% python3 -q
>>> import numpy as np
>>> np.set_printoptions(precision=3, suppress=True, linewidth=120)
>>> W0 = np.load("block15.npy")
>>> print(W0)
[[ 1.904 -2.     0.3  ]
 [-1.31   1.3    1.2  ]
 [ 0.434 -0.5    0.7  ]
 [ 1.093 -1.1   -0.8  ]
 [ 0.466 -0.5    1.7  ]
 [-0.677  0.7   -0.4  ]
 [ 1.31  -1.3    0.1  ]
 [ 0.707 -0.7   -0.2  ]
 [ 1.047 -1.1   -0.1  ]
 [ 0.453 -0.5    1.3  ]
 [-0.613  0.6   -1.3  ]
 [-0.281  0.3   -1.9  ]
 [-0.515  0.5   -0.5  ]
 [-0.398  0.4    1.7  ]
 [ 0.693 -0.7   -0.5  ]
 [ 0.564 -0.6   -0.1  ]
 [ 0.515 -0.6    0.5  ]
 [-2.666  2.7    1.   ]
 [-0.58   0.5    0.2  ]]
>>> C2 = np.cov(W0, rowvar=False)
>>> print(np.median(W0, axis=0))
[ 0.453 -0.5    0.1  ]
>>> print(np.argwhere(np.triu(np.abs(np.corrcoef(W0.T)) > 0.8, 1)))
[[0 1]]
>>> print(W0.std(axis=0))
[1.028 1.046 0.946]
>>> print(C2.shape)
(3, 3)
>>> print(np.round(np.linalg.eigvalsh(C2)[::-1], 3) + 0)
[2.293 0.921 0.   ]
>>> print(np.argsort(-W0.std(axis=0).round(6), kind="stable"))
[1 0 2]
>>> lab = W0[:, 1] > np.median(W0[:, 1])
>>> r0 = W0[lab].mean(axis=0) - W0[~lab].mean(axis=0)
>>> print(lab.astype(int))
[0 1 0 0 0 1 0 0 0 0 1 1 1 1 0 0 0 1 1]
>>> print(((W0 - W0.mean(axis=0)) @ r0 > 0).astype(int))
[0 1 0 0 0 1 0 0 0 0 1 1 1 1 0 0 0 1 1]
>>> cen = W0 - W0.mean(axis=0)
>>> left, s, Vt = np.linalg.svd(cen, full_matrices=False)
>>> print(s)
[6.424 4.071 0.094]
>>> print(np.linalg.matrix_rank(cen))
3
>>> print(np.round(cen.mean(axis=0), 3) + 0)
[0. 0. 0.]
>>> print(round((s ** 2).sum() ** 2 / (s ** 4).sum(), 3))
1.692
>>> F = np.diag(np.array([1, -2, -2, 0]))
>>> print(F)
[[ 1  0  0  0]
 [ 0 -2  0  0]
 [ 0  0 -2  0]
 [ 0  0  0  0]]
>>> left, s, Vt = np.linalg.svd(F)
>>> print(np.argmax(s[:-1] / (s[1:] + 1e-6)) + 1)
3
>>> out = left[:, :3] @ np.diag(s[:3]) @ Vt[:3]
>>> print(round(np.linalg.norm(F - out) / np.linalg.norm(F), 3))
0.0
>>> print(np.linalg.matrix_rank(F, rtol=0.05))
3
>>> print(np.abs(F - out).max())
0.0
>>> r = np.linalg.matrix_rank(F)
>>> print(r)
3
>>> ns = np.linalg.svd(F)[2][r:].T
>>> print(ns[:, 0] / ns[np.abs(ns[:, 0]).round(6).argmax(), 0])
[0. 0. 0. 1.]
>>> print([int(np.linalg.matrix_rank(np.delete(F, i, axis=0))) for i in range(4)])
[2, 2, 2, 3]
>>> print(ns @ ns.T)
[[0. 0. 0. 0.]
 [0. 0. 0. 0.]
 [0. 0. 0. 0.]
 [0. 0. 0. 1.]]
>>> left, s, Vt = np.linalg.svd(F)
>>> evecs = Vt[:(s > 1e-8).sum()]
>>> rng = np.random.default_rng(67)
>>> x = F[0] + 4 * F[3] + rng.integers(2) * np.eye(4)[1]
>>> print(x)
[1. 1. 0. 0.]
>>> print(np.diag(evecs.T @ evecs))
[1. 1. 1. 0.]
>>> print(round(np.linalg.norm(x - evecs.T @ evecs @ x), 3))
0.0
>>> print(evecs.T @ evecs)
[[1. 0. 0. 0.]
 [0. 1. 0. 0.]
 [0. 0. 1. 0.]
 [0. 0. 0. 0.]]
>>> print(np.linalg.matrix_rank(np.vstack([F, x])))
3
>>> ev, evecs = np.linalg.eigh(F)
>>> print(ev.sum(), np.trace(F))
-3.0 -3
>>> print(np.abs(evecs[:, -1]))
[1. 0. 0. 0.]
>>> print((ev > 1e-8).sum(), (ev < -1e-8).sum())
1 2
>>> print(evecs.T @ evecs)
[[1. 0. 0. 0.]
 [0. 1. 0. 0.]
 [0. 0. 1. 0.]
 [0. 0. 0. 1.]]
>>> print(np.linalg.eigvalsh(F + 5 * np.eye(4)))
[3. 3. 5. 6.]
>>> print(np.unique(ev.round(6) + 0, return_counts=True)[1])
[2 1 1]
>>> out = np.array([[-2]])
>>> cent = np.array([[0]])
>>> X = np.block([[out, np.array([[-2]])], [np.zeros((1, 1)), cent]])
>>> print(X)
[[-2. -2.]
 [ 0.  0.]]
>>> # row 0 dominates
>>> r = np.linalg.matrix_rank(X)
>>> print(r)
1
>>> ns = np.linalg.svd(X)[2][r:].T
>>> print(np.allclose(X @ ns, 0))
True
>>> print(ns @ ns.T)
[[ 0.5 -0.5]
 [-0.5  0.5]]
>>> left, s, Vt = np.linalg.svd(X)
>>> print(np.argmax(s[:-1] / (s[1:] + 1e-6)) + 1)
1
>>> print(s)
[2.828 0.   ]
>>> out = left[:, :1] @ np.diag(s[:1]) @ Vt[:1]
>>> print(out)
[[-2. -2.]
 [ 0.  0.]]
>>> print(round(np.linalg.norm(X - out, 2), 3), s[1])
0.0 0.0
>>> print(np.linalg.matrix_rank(out))
1
>>> print(np.linalg.matrix_rank(X, rtol=0.05))
1
>>> out = X[0, 0] * X[1:] - np.outer(X[1:, 0], X[0])
>>> print(out)
[[0. 0.]]
>>> print(np.flatnonzero(~out.round(6).any(axis=1)))
[0]
>>> print(np.linalg.matrix_rank(out), np.linalg.matrix_rank(X))
0 1
